% ipython --no-banner

In [1]: import numpy as np

In [2]: from numpy import linalg as LA

In [3]: np.set_printoptions(precision=3, suppress=True, linewidth=120)

In [4]: tidy = lambda a: np.round(a, 3) + 0

In [5]: A2 = np.array([[2]])

In [6]: basis = np.array([[0, 1, -2, 0, -2, 0, 1, -1, -2],
   ...:     [-1, 2, -1, 0, 1, 0, 2, 1, 0],
   ...:     [-1, 1, -2, 2, 0, 1, -2, 2, -2],
   ...:     [-1, 0, 2, 0, 2, 2, -1, -2, -1],
   ...:     [0, -1, -1, 2, -2, 2, -2, 0, -2],
   ...:     [0, 0, -1, 0, 0, -1, 2, 0, -1],
   ...:     [1, -2, 1, 2, 0, 1, 2, -2, -2],
   ...:     [0, 1, 2, -2, 1, 2, 2, -2, 1],
   ...:     [0, 1, -1, 2, -1, -2, 0, 2, 1]])

In [7]: F = np.block([[A2, np.zeros((1, 9))], [np.zeros((9, 1)), basis]])

In [8]: F
Out[8]: 
array([[ 2.,  0.,  0.,  0.,  0.,  0.,  0.,  0.,  0.,  0.],
       [ 0.,  0.,  1., -2.,  0., -2.,  0.,  1., -1., -2.],
       [ 0., -1.,  2., -1.,  0.,  1.,  0.,  2.,  1.,  0.],
       [ 0., -1.,  1., -2.,  2.,  0.,  1., -2.,  2., -2.],
       [ 0., -1.,  0.,  2.,  0.,  2.,  2., -1., -2., -1.],
       [ 0.,  0., -1., -1.,  2., -2.,  2., -2.,  0., -2.],
       [ 0.,  0.,  0., -1.,  0.,  0., -1.,  2.,  0., -1.],
       [ 0.,  1., -2.,  1.,  2.,  0.,  1.,  2., -2., -2.],
       [ 0.,  0.,  1.,  2., -2.,  1.,  2.,  2., -2.,  1.],
       [ 0.,  0.,  1., -1.,  2., -1., -2.,  0.,  2.,  1.]])

In [9]: Q, evecs = LA.qr(F[:, :2])[0], LA.qr(F[:, 2:])[0]

In [10]: s = LA.svd(Q.T @ evecs, compute_uv=False)

In [11]: tidy(s)
Out[11]: array([0.979, 0.   ])

In [12]: tidy(LA.norm(Q @ Q.T - evecs @ evecs.T, 2))
Out[12]: np.float64(1.0)

In [13]: J = np.load("w.npy")

In [14]: tidy(J)
Out[14]: 
array([[0.167, 0.083, 0.167, 0.083, 0.167, 0.083, 0.083, 0.167, 0.   ],
       [0.   , 0.2  , 0.2  , 0.2  , 0.2  , 0.2  , 0.   , 0.   , 0.   ],
       [0.   , 0.083, 0.167, 0.083, 0.083, 0.167, 0.083, 0.167, 0.167],
       [0.   , 0.222, 0.   , 0.222, 0.111, 0.   , 0.111, 0.222, 0.111],
       [0.154, 0.154, 0.   , 0.077, 0.154, 0.   , 0.154, 0.154, 0.154],
       [0.143, 0.143, 0.143, 0.143, 0.   , 0.143, 0.143, 0.   , 0.143],
       [0.222, 0.   , 0.222, 0.   , 0.222, 0.111, 0.222, 0.   , 0.   ],
       [0.   , 0.143, 0.071, 0.143, 0.143, 0.143, 0.071, 0.143, 0.143],
       [0.1  , 0.   , 0.1  , 0.2  , 0.2  , 0.   , 0.2  , 0.   , 0.2  ]])

In [15]: # row-stochastic, so 1 is an eigenvalue

In [16]: tidy(LA.svd(J, compute_uv=False))
Out[16]: array([1.012, 0.418, 0.346, 0.25 , 0.215, 0.181, 0.102, 0.068, 0.031])

In [17]: LA.matrix_rank(J)
Out[17]: np.int64(9)

In [18]: tidy(J.sum(axis=1))
Out[18]: array([1., 1., 1., 1., 1., 1., 1., 1., 1.])

In [19]: J @ np.ones(9)
Out[19]: array([1., 1., 1., 1., 1., 1., 1., 1., 1.])

In [20]: tidy(LA.matrix_power(J, 100))
Out[20]: 
array([[0.087, 0.117, 0.114, 0.127, 0.145, 0.09 , 0.12 , 0.098, 0.103],
       [0.087, 0.117, 0.114, 0.127, 0.145, 0.09 , 0.12 , 0.098, 0.103],
       [0.087, 0.117, 0.114, 0.127, 0.145, 0.09 , 0.12 , 0.098, 0.103],
       [0.087, 0.117, 0.114, 0.127, 0.145, 0.09 , 0.12 , 0.098, 0.103],
       [0.087, 0.117, 0.114, 0.127, 0.145, 0.09 , 0.12 , 0.098, 0.103],
       [0.087, 0.117, 0.114, 0.127, 0.145, 0.09 , 0.12 , 0.098, 0.103],
       [0.087, 0.117, 0.114, 0.127, 0.145, 0.09 , 0.12 , 0.098, 0.103],
       [0.087, 0.117, 0.114, 0.127, 0.145, 0.09 , 0.12 , 0.098, 0.103],
       [0.087, 0.117, 0.114, 0.127, 0.145, 0.09 , 0.12 , 0.098, 0.103]])

In [21]: tidy(np.sort(np.abs(LA.eigvals(J)))[::-1])
Out[21]: array([1.   , 0.281, 0.21 , 0.199, 0.199, 0.148, 0.148, 0.105, 0.057])

In [22]: pr = np.eye(9)[0]

In [23]: for _ in range(7):
    ...:     pr = pr @ J
    ...:     print(pr.round(3))
    ...: 
[0.167 0.083 0.167 0.083 0.167 0.083 0.083 0.167 0.   ]
[0.084 0.124 0.115 0.111 0.136 0.103 0.105 0.124 0.098]
[0.083 0.119 0.115 0.129 0.142 0.095 0.116 0.096 0.104]
[0.086 0.118 0.114 0.128 0.144 0.09  0.12  0.097 0.104]
[0.086 0.118 0.114 0.127 0.145 0.09  0.12  0.098 0.103]
[0.086 0.118 0.114 0.127 0.145 0.09  0.12  0.098 0.103]
[0.087 0.117 0.114 0.127 0.145 0.09  0.12  0.098 0.103]

In [24]: tidy(LA.norm(J, axis=1))
Out[24]: array([0.373, 0.447, 0.373, 0.43 , 0.385, 0.378, 0.458, 0.364, 0.424])

In [25]: tidy(J[3] @ J[7])
Out[25]: np.float64(0.135)

In [26]: tidy(LA.norm(J, 1)), tidy(LA.norm(J, np.inf))
Out[26]: (np.float64(1.28), np.float64(1.0))

In [27]: rng = np.random.default_rng(37)

In [28]: labels = rng.permutation(9)

In [29]: labels
Out[29]: array([6, 8, 0, 1, 3, 5, 7, 4, 2])

In [30]: A2 = J[labels][:, labels]

In [31]: tidy(np.sort(np.abs(LA.eigvals(A2))))
Out[31]: array([0.057, 0.105, 0.148, 0.148, 0.199, 0.199, 0.21 , 0.281, 1.   ])

In [32]: def softmax(z):
    ...:     e = np.exp(z - z.max(axis=-1, keepdims=True))
    ...:     return e / e.sum(axis=-1, keepdims=True)
    ...: 

In [33]: tidy(softmax(10 * J[0]))
Out[33]: array([0.169, 0.073, 0.169, 0.073, 0.169, 0.073, 0.073, 0.169, 0.032])

In [34]: tidy(softmax(J).sum(axis=1))
Out[34]: array([1., 1., 1., 1., 1., 1., 1., 1., 1.])

In [35]: scores = J @ J.T / np.sqrt(9)

In [36]: softmax(scores).round(6).argmax(axis=1)
Out[36]: array([0, 1, 2, 3, 4, 5, 6, 3, 8])

In [37]: tidy(softmax(scores)[0] @ J)
Out[37]: array([0.088, 0.114, 0.119, 0.128, 0.142, 0.094, 0.119, 0.095, 0.102])

In [38]: M = np.loadtxt("block1.csv", delimiter=",")

In [39]: M
Out[39]: 
array([[ 0.,  0.,  0.,  0.,  0.,  0.,  0.,  0.],
       [ 0.,  0., -1.,  7.,  0.,  0.,  0.,  0.],
       [ 0., -7.,  8.,  0.,  0., -9.,  2., -3.],
       [ 0.,  0.,  0.,  3.,  8.,  5.,  0.,  0.],
       [ 0.,  0.,  0.,  0.,  4.,  7.,  5., -9.],
       [ 0.,  0.,  0.,  0.,  8.,  0.,  0.,  2.],
       [ 0., -2., -9.,  0.,  0., -8.,  0.,  0.]])

In [40]: # rank 6

In [41]: r = LA.matrix_rank(M)

In [42]: r
Out[42]: np.int64(6)

In [43]: N = LA.svd(M)[2][r:].T

In [44]: tidy(M @ N)
Out[44]: 
array([[0., 0.],
       [0., 0.],
       [0., 0.],
       [0., 0.],
       [0., 0.],
       [0., 0.],
       [0., 0.]])

In [45]: tidy(LA.norm(M[3], 1)), tidy(LA.norm(M[3], np.inf))
Out[45]: (np.float64(16.0), np.float64(8.0))

In [46]: tidy(LA.norm(M, 2))
Out[46]: np.float64(17.08)

In [47]: tidy(LA.norm(M, "nuc"))
Out[47]: np.float64(59.664)

In [48]: tidy(LA.norm(M, axis=0))
Out[48]: array([ 0.   ,  7.28 , 12.083,  7.616, 12.   , 14.799,  5.385,  9.695])

In [49]: tidy(LA.norm(M, 1)), tidy(LA.norm(M, np.inf))
Out[49]: (np.float64(29.0), np.float64(29.0))

In [50]: tidy(LA.norm(M) ** 2 / LA.norm(M, 2) ** 2)
Out[50]: np.float64(2.547)

In [51]: tidy(LA.norm(M, axis=1))
Out[51]: array([ 0.   ,  7.071, 14.387,  9.899, 13.077,  8.246, 12.207])

In [52]: LA.norm(M, axis=1).argmax()
Out[52]: np.int64(2)

In [53]: W0 = np.loadtxt("a.csv", delimiter=",")

In [54]: tidy(W0)
Out[54]: 
array([[0.182, 0.182, 0.182, 0.   , 0.   , 0.091, 0.   , 0.091, 0.273],
       [0.118, 0.118, 0.176, 0.118, 0.   , 0.   , 0.118, 0.176, 0.176],
       [0.   , 0.143, 0.071, 0.214, 0.071, 0.214, 0.071, 0.214, 0.   ],
       [0.105, 0.105, 0.105, 0.105, 0.158, 0.158, 0.053, 0.053, 0.158],
       [0.158, 0.   , 0.158, 0.053, 0.211, 0.053, 0.158, 0.053, 0.158],
       [0.   , 0.   , 0.182, 0.182, 0.182, 0.091, 0.   , 0.273, 0.091],
       [0.167, 0.   , 0.   , 0.083, 0.25 , 0.   , 0.083, 0.167, 0.25 ],
       [0.143, 0.214, 0.071, 0.071, 0.143, 0.143, 0.071, 0.071, 0.071],
       [0.1  , 0.   , 0.   , 0.1  , 0.3  , 0.1  , 0.3  , 0.   , 0.1  ]])

In [55]: tidy(W0.sum(axis=1))
Out[55]: array([1., 1., 1., 1., 1., 1., 1., 1., 1.])

In [56]: pr = np.eye(9)[2]

In [57]: for _ in range(6):
    ...:     pr = pr @ W0
    ...:     print(pr.round(3))
    ...: 
[0.    0.143 0.071 0.214 0.071 0.214 0.071 0.214 0.   ]
[0.093 0.095 0.118 0.119 0.141 0.103 0.066 0.141 0.123]
[0.106 0.088 0.106 0.103 0.149 0.102 0.101 0.114 0.131]
[0.11  0.08  0.103 0.1   0.155 0.095 0.103 0.114 0.14 ]
[0.112 0.079 0.102 0.098 0.157 0.095 0.105 0.111 0.141]
[0.112 0.078 0.102 0.098 0.158 0.094 0.105 0.111 0.142]

In [58]: Q, evecs = LA.qr(W0[:, :6])[0], LA.qr(W0[:, 6:])[0]

In [59]: s = LA.svd(Q.T @ evecs, compute_uv=False)

In [60]: tidy(s)
Out[60]: array([0.993, 0.955, 0.6  ])

In [61]: (s > 0.9).sum()
Out[61]: np.int64(2)

In [62]: tidy(LA.norm(Q @ Q.T - evecs @ evecs.T, 2))
Out[62]: np.float64(1.0)

In [63]: labels = rng.permutation(9)

In [64]: labels
Out[64]: array([8, 3, 6, 2, 4, 7, 1, 0, 5])

In [65]: A2 = W0[labels][:, labels]

In [66]: tidy(LA.det(A2)), tidy(LA.det(W0[labels]))
Out[66]: (np.float64(0.0), np.float64(0.0))

In [67]: Uu, s, Vt = LA.svd(W0, full_matrices=False)

In [68]: (s > 1e-8).sum()
Out[68]: np.int64(9)

In [69]: Uu.shape, s.shape, Vt.shape
Out[69]: ((9, 9), (9,), (9, 9))

In [70]: arr = np.load("mat.npy")

In [71]: arr
Out[71]: 
array([[13, 16, 10,  2, 15,  6, 13, 10],
       [16, 28, 16,  5, 24, 15, 16, 16],
       [ 2,  5,  3,  3,  6,  3,  2,  3],
       [ 8, 18, 10,  5, 16, 11,  8, 10],
       [ 6, 10,  6,  3, 10,  5,  6,  6],
       [10, 15,  9,  3, 14,  7, 10,  9],
       [14, 20, 12,  3, 18,  9, 14, 12],
       [ 2,  5,  3,  3,  6,  3,  2,  3],
       [ 5,  6,  4,  2,  7,  2,  5,  4],
       [13, 16, 10,  2, 15,  6, 13, 10],
       [ 6, 10,  6,  3, 10,  5,  6,  6],
       [ 1,  1,  1,  2,  3,  0,  1,  1],
       [10, 15,  9,  3, 14,  7, 10,  9],
       [ 6, 10,  6,  3, 10,  5,  6,  6],
       [ 6, 10,  6,  3, 10,  5,  6,  6],
       [ 2,  5,  3,  3,  6,  3,  2,  3],
       [ 1,  1,  1,  2,  3,  0,  1,  1],
       [12, 23, 13,  5, 20, 13, 12, 13],
       [ 2,  5,  3,  3,  6,  3,  2,  3],
       [13, 16, 10,  2, 15,  6, 13, 10],
       [ 5,  6,  4,  2,  7,  2,  5,  4],
       [ 9, 11,  7,  2, 11,  4,  9,  7],
       [ 6, 10,  6,  3, 10,  5,  6,  6],
       [ 8, 18, 10,  5, 16, 11,  8, 10],
       [ 5,  6,  4,  2,  7,  2,  5,  4],
       [ 6, 10,  6,  3, 10,  5,  6,  6],
       [ 4, 13,  7,  5, 12,  9,  4,  7],
       [ 5,  6,  4,  2,  7,  2,  5,  4],
       [ 9, 11,  7,  2, 11,  4,  9,  7],
       [10, 15,  9,  3, 14,  7, 10,  9],
       [ 3,  9,  5,  4,  9,  6,  3,  5],
       [12, 23, 13,  5, 20, 13, 12, 13]])

In [72]: r = LA.matrix_rank(arr)

In [73]: r
Out[73]: np.int64(3)

In [74]: N = LA.svd(arr)[2][r:].T

In [75]: N.shape
Out[75]: (8, 5)

In [76]: [int(LA.matrix_rank(arr[:, :j + 1])) for j in range(8)]
Out[76]: [1, 2, 3, 3, 3, 3, 3, 3]

In [77]: [int(LA.matrix_rank(arr[:i])) for i in range(1, len(arr) + 1)]
Out[77]: 
[1,
 2,
 3,
 3,
 3,
 3,
 3,
 3,
 3,
 3,
 3,
 3,
 3,
 3,
 3,
 3,
 3,
 3,
 3,
 3,
 3,
 3,
 3,
 3,
 3,
 3,
 3,
 3,
 3,
 3,
 3,
 3]

In [78]: LA.matrix_rank(arr.T @ arr), LA.matrix_rank(arr @ arr.T)
Out[78]: (np.int64(3), np.int64(3))
